% python3 -q
>>> import numpy as np
>>> np.set_printoptions(precision=1, suppress=True, linewidth=120)
>>> K = np.array([[0.7, 1.8, 0.8],
...     [-0.4, 0.2, 0.5],
...     [-0.1, -1.0, 0.0],
...     [0.3, -0.7, 0.7],
...     [0.9, 0.6, -0.3],
...     [-0.5, -1.1, 0.5],
...     [1.4, -0.6, -0.6],
...     [-0.8, 0.0, -2.3],
...     [-0.2, 0.2, -1.4],
...     [0.2, -1.6, -1.0],
...     [0.7, -0.2, 1.6],
...     [-0.6, -0.1, -0.4],
...     [-0.2, -0.1, -1.6],
...     [0.8, -0.1, 0.8],
...     [9.3, 0.6, -7.2],
...     [1.1, 0.7, -1.3],
...     [-0.7, 0.4, -0.5]])
>>> K
array([[ 0.7,  1.8,  0.8],
       [-0.4,  0.2,  0.5],
       [-0.1, -1. ,  0. ],
       [ 0.3, -0.7,  0.7],
       [ 0.9,  0.6, -0.3],
       [-0.5, -1.1,  0.5],
       [ 1.4, -0.6, -0.6],
       [-0.8,  0. , -2.3],
       [-0.2,  0.2, -1.4],
       [ 0.2, -1.6, -1. ],
       [ 0.7, -0.2,  1.6],
       [-0.6, -0.1, -0.4],
       [-0.2, -0.1, -1.6],
       [ 0.8, -0.1,  0.8],
       [ 9.3,  0.6, -7.2],
       [ 1.1,  0.7, -1.3],
       [-0.7,  0.4, -0.5]])
>>> z = K[:, 0] > np.median(K[:, 0])
>>> u = K[z].mean(axis=0) - K[~z].mean(axis=0)
>>> z.astype(int)
array([1, 0, 0, 1, 1, 0, 1, 0, 0, 0, 1, 0, 0, 1, 1, 1, 0])
>>> ((K - K.mean(axis=0)) @ u > 0).astype(int)
array([1, 0, 0, 0, 1, 0, 1, 0, 0, 0, 0, 0, 0, 1, 1, 1, 0])
>>> th = np.radians(120)
>>> Rm = np.eye(3)
>>> Rm[0, 0] = Rm[2, 2] = np.cos(th)
>>> Rm[0, 2], Rm[2, 0] = -np.sin(th), np.sin(th)
>>> Rm
array([[-0.5,  0. , -0.9],
       [ 0. ,  1. ,  0. ],
       [ 0.9,  0. , -0.5]])
>>> B = K @ Rm.T
>>> np.abs(B - K).max(axis=0)
array([ 7.7,  0. , 18.9])
>>> np.allclose(K @ K.T, B @ B.T)
True
>>> B.round(1) + 0
array([[-1. ,  1.8,  0.2],
       [-0.2,  0.2, -0.6],
       [ 0. , -1. , -0.1],
       [-0.8, -0.7, -0.1],
       [-0.2,  0.6,  0.9],
       [-0.2, -1.1, -0.7],
       [-0.2, -0.6,  1.5],
       [ 2.4,  0. ,  0.5],
       [ 1.3,  0.2,  0.5],
       [ 0.8, -1.6,  0.7],
       [-1.7, -0.2, -0.2],
       [ 0.6, -0.1, -0.3],
       [ 1.5, -0.1,  0.6],
       [-1.1, -0.1,  0.3],
       [ 1.6,  0.6, 11.7],
       [ 0.6,  0.7,  1.6],
       [ 0.8,  0.4, -0.4]])
>>> np.round(np.linalg.det(Rm), 1), round(float(np.trace(Rm)), 1)
(np.float64(1.0), 0.0)
